In [1]: import numpy as np

In [2]: np.set_printoptions(suppress=True, linewidth=140)

In [3]: def tidy(a):
   ...:     return np.round(a, 2) + 0
   ...: 

In [4]: X = np.load("mat.npy")

In [5]: print(X)
[[ 4  0  7  1  0  4  4  8  9  5  9  3  6  6]
 [ 0 10  4  3  7  2  5  9  6  8  2  0  7  1]
 [ 7  4  2  1  9  3  5  0  4  9  4  7  5  3]
 [ 1  3  1  4  7  6  2  5  7  6  0  5  7  5]
 [ 0  7  9  7  0  4  5  5  3  7  7  6  3  5]
 [ 4  2  3  6  4  6  1  4  1  8  2  7  2  5]
 [ 4  5  5  2  5  1  8  4  1  7  2  3  9  7]
 [ 8  9  0  5  5  4  4  2  2  5  5  1  5  5]
 [ 9  6  4  7  3  1  1  2  0  9  8  5  7  2]
 [ 5  8  9  6  7  8  7  5  9  8  2  7  3  5]
 [ 9  2  4  0  7  2  2  5  8  2  0  8  2  2]
 [ 3  0  7  5  6  7  3  1  5  7  8  0  8  8]
 [ 6  7  5  7  3  2  9  5  7  3  2  8  0  1]
 [ 6  1  3  5  5  5  7  5  2  5  2  8  1  0]]

In [6]: X[14]
---------------------------------------------------------------------------
IndexError                                Traceback (most recent call last)
Cell In[6], line 1
----> 1 X[14]

IndexError: index 14 is out of bounds for axis 0 with size 14

In [7]: print(np.count_nonzero(X))
180

In [8]: print(np.linalg.matrix_rank(X))
14

In [9]: print(tidy(np.linalg.norm(X)))
74.11

In [10]: print(X.sum(axis=0))
[66 64 63 59 68 55 63 60 64 89 53 68 65 55]

In [11]: Y = np.linalg.inv(X)

In [12]: print(tidy(np.linalg.cond(X)))
40.26

In [13]: print(np.allclose(Y, X.T))
False

In [14]: print(tidy(np.linalg.slogdet(X)[0]))
-1.0

In [15]: mat = np.loadtxt("x.csv", delimiter=",")

In [16]: print(tidy(mat))
[[0.29 0.21 0.07 0.   0.07 0.21 0.   0.14 0.  ]
 [0.11 0.11 0.16 0.16 0.   0.11 0.16 0.05 0.16]
 [0.06 0.06 0.19 0.06 0.06 0.19 0.   0.19 0.19]
 [0.12 0.06 0.06 0.24 0.18 0.12 0.12 0.06 0.06]
 [0.15 0.1  0.1  0.15 0.2  0.05 0.   0.15 0.1 ]
 [0.   0.15 0.05 0.1  0.1  0.2  0.1  0.15 0.15]
 [0.12 0.18 0.   0.12 0.   0.18 0.18 0.12 0.12]
 [0.07 0.13 0.07 0.07 0.13 0.13 0.07 0.27 0.07]
 [0.07 0.07 0.13 0.2  0.07 0.13 0.   0.07 0.27]]

In [17]: # row-stochastic, so 1 is an eigenvalue

In [18]: Y = np.linalg.inv(mat)

In [19]: print(tidy(np.linalg.cond(mat)))
65.25

In [20]: print(tidy(mat @ Y))
[[1. 0. 0. 0. 0. 0. 0. 0. 0.]
 [0. 1. 0. 0. 0. 0. 0. 0. 0.]
 [0. 0. 1. 0. 0. 0. 0. 0. 0.]
 [0. 0. 0. 1. 0. 0. 0. 0. 0.]
 [0. 0. 0. 0. 1. 0. 0. 0. 0.]
 [0. 0. 0. 0. 0. 1. 0. 0. 0.]
 [0. 0. 0. 0. 0. 0. 1. 0. 0.]
 [0. 0. 0. 0. 0. 0. 0. 1. 0.]
 [0. 0. 0. 0. 0. 0. 0. 0. 1.]]

In [21]: print(tidy(np.linalg.det(mat) * Y))
[[0. 0. 0. 0. 0. 0. 0. 0. 0.]
 [0. 0. 0. 0. 0. 0. 0. 0. 0.]
 [0. 0. 0. 0. 0. 0. 0. 0. 0.]
 [0. 0. 0. 0. 0. 0. 0. 0. 0.]
 [0. 0. 0. 0. 0. 0. 0. 0. 0.]
 [0. 0. 0. 0. 0. 0. 0. 0. 0.]
 [0. 0. 0. 0. 0. 0. 0. 0. 0.]
 [0. 0. 0. 0. 0. 0. 0. 0. 0.]
 [0. 0. 0. 0. 0. 0. 0. 0. 0.]]

In [22]: print(tidy(np.linalg.det(mat) * np.linalg.det(Y)))
1.0

In [23]: print((np.abs(Y) > 1e-9).astype(int))
[[1 1 1 0 1 1 1 1 1]
 [1 1 1 1 1 1 1 1 1]
 [1 1 1 0 1 1 1 1 1]
 [1 1 1 1 1 1 1 1 1]
 [1 1 1 0 1 1 1 1 1]
 [1 1 1 1 1 1 1 1 1]
 [1 1 1 0 1 1 1 1 1]
 [1 1 1 0 1 1 1 1 1]
 [1 1 1 1 1 1 1 1 1]]

In [24]: print(tidy(np.linalg.slogdet(mat)[0]))
1.0

In [25]: print(np.allclose(Y, mat.T))
False

In [26]: F = np.loadtxt("data.csv", delimiter=",")

In [27]: print(F)
[[ 0.    1.4  -0.4  -0.3   2.5   2.1   0.33  2.4  -1.5   0.1   2.   -2.9 ]
 [ 0.5   2.7  -1.2   0.5  -2.1  -0.9  -0.53  0.7   0.7  -0.7  -1.1   0.6 ]
 [ 0.5   1.1  -1.3  -1.5  -0.3  -0.1   1.5  -0.3  -2.3   1.2  -0.4  -0.7 ]
 [-0.7  -1.5  -0.2   0.2  -1.6  -0.8  -0.21  0.9   0.8   0.9  -1.6   0.3 ]
 [ 1.2   1.1   1.   -0.5  -0.1   0.3   0.49 -1.5  -1.4  -1.2  -0.3   0.3 ]
 [ 0.2  -0.3   0.6   0.3   0.    0.2  -0.29  0.2  -0.2  -0.3   0.1  -1.6 ]
 [-0.8  -0.1   0.6   0.2  -0.2  -0.8  -0.2  -1.3  -0.3   0.7   0.6   1.5 ]
 [ 1.5  -0.1  -0.1   0.7  -0.7   0.6  -0.68  1.3  -0.5   0.6   0.4   0.  ]
 [-0.2   0.5   0.1  -0.3   0.    0.7   0.3   0.2  -1.4  -0.2  -0.2  -2.4 ]
 [-1.    0.3   1.2   0.2  -0.2  -0.9  -0.23  1.4   0.4   0.5   1.7   0.2 ]
 [ 0.2  -1.7   0.3   0.2   0.4  -1.   -0.17  1.2  -0.5   1.   -1.4   0.3 ]
 [-0.1   0.3  -0.4  -0.5   0.1  -0.3   0.52 -0.2  -1.2  -0.5  -0.8  -1.9 ]
 [ 1.3   0.5  -1.8   1.4   0.5   1.1  -1.42 -0.9  -0.6   2.3  -0.1   0.4 ]
 [-2.7   0.    1.5   1.3   0.1   1.5  -1.3   0.    0.8  -0.4  -1.8   0.6 ]
 [-1.7   1.3  -0.5  -0.4  -0.1  -1.5   0.4   0.1   0.1   1.3   1.    1.4 ]
 [-0.9   0.6  -1.8  -1.4   0.4   0.2   1.42  0.4  -0.4  -1.2   0.3   0.4 ]
 [ 0.2  -1.5   1.   -0.9   0.9  -0.7   0.9  -1.2  -0.6  -0.9  -1.5  -0.8 ]
 [ 0.5   0.   -2.   -0.2  -2.7  -0.2   0.2   0.5   0.4   0.2  -0.7  -1.1 ]
 [ 0.5  -0.9   0.9   0.4   2.2   0.5  -0.39  1.6  -1.1  -1.2   0.2   0.3 ]]

In [28]: print(round(np.log10(np.linalg.cond(F))))
2

In [29]: print(np.linalg.matrix_rank(F, rtol=0.1))
11

In [30]: print(tidy(np.linalg.norm(F, 2) / np.linalg.norm(F)))
0.5

In [31]: print([round(float(x), 2) for x in np.linalg.svd(F, compute_uv=False)[:3]])
[7.62, 6.49, 5.59]

In [32]: E = np.load("sample12.npy")

In [33]: print(E)
[[3. 5. 0. 0. 0. 0. 0. 0.]
 [5. 2. 5. 0. 0. 0. 0. 0.]
 [0. 5. 2. 5. 0. 0. 0. 0.]
 [0. 0. 5. 1. 5. 0. 0. 0.]
 [0. 0. 0. 5. 0. 5. 0. 0.]
 [0. 0. 0. 0. 5. 0. 5. 0.]
 [0. 0. 0. 0. 0. 5. 2. 5.]
 [0. 0. 0. 0. 0. 0. 5. 1.]]

In [34]: # symmetric

In [35]: rng = np.random.default_rng(77279)

In [36]: labels = rng.permutation(8)

In [37]: Y = E[:, labels] * rng.choice([-1, 1], 8)

In [38]: print(Y)
[[ 0. -5. -0.  0.  0. -3. -0.  0.]
 [ 5. -2. -0.  0.  0. -5. -0.  0.]
 [ 2. -5. -0.  5.  0. -0. -0.  0.]
 [ 5. -0. -0.  1.  0. -0. -0.  5.]
 [ 0. -0. -5.  5.  0. -0. -0.  0.]
 [ 0. -0. -0.  0.  5. -0. -0.  5.]
 [ 0. -0. -5.  0.  2. -0. -5.  0.]
 [ 0. -0. -0.  0.  5. -0. -1.  0.]]

In [39]: U, _, VT = np.linalg.svd(E.T @ Y)

In [40]: print(labels)
[2 1 5 3 6 0 7 4]

In [41]: feats = np.load("test1.npy")

In [42]: print(feats)
[[-16.99   6.08   1.84  19.14  -3.96  -7.05  -3.92  12.03  12.91 -12.2    9.91  10.83]
 [ 17.98   3.98   2.11 -26.02   9.89  -1.96   8.01   1.96  -2.2   15.97 -10.01  -3.85]
 [ -3.11 -11.9   32.87 -14.98   9.05  27.   -11.98 -14.91   3.11  23.99 -27.12  23.88]
 [ -7.17   5.97 -23.09  23.06 -11.02 -17.01   4.12   9.21  -1.06 -24.05  23.01 -14.  ]
 [ 14.23  -2.97 -24.19  -1.16  -5.98  -5.97   8.11  -8.06 -18.01  -7.88   9.04 -27.15]
 [ -1.94 -17.99  -3.15  10.02  -8.95  17.98  -7.96 -25.16 -18.17  -3.97  -3.05  -8.94]
 [ 17.93  -6.01 -22.89  -6.04  -5.02  -1.88   8.07 -13.   -22.03  -4.07   4.85 -29.05]
 [ -5.94  -9.02  10.96   3.16  -0.98  14.11  -8.04 -11.02  -1.99   4.11  -8.13   8.07]
 [  8.06  -2.16  12.05 -17.91   8.19   8.16  -0.12  -3.86  -0.11  16.12 -14.1    6.22]
 [  3.15  16.06 -22.85   6.92  -3.   -26.87  11.88  20.99   4.86 -16.06  21.09 -13.89]
 [-11.01 -13.89  11.    10.86  -5.08  18.85 -12.16 -16.85  -5.25   0.14  -6.86   8.03]
 [-22.04   4.9   11.96  18.81  -2.08  -1.94  -7.98  11.87  17.95  -7.85   4.9   21.  ]]

In [43]: print(tidy(np.linalg.norm(feats, 2) / np.linalg.norm(feats)))
0.73

In [44]: print(np.argsort(-np.linalg.norm(feats, axis=0).round(6), kind="stable")[:3])
[ 2 11  3]
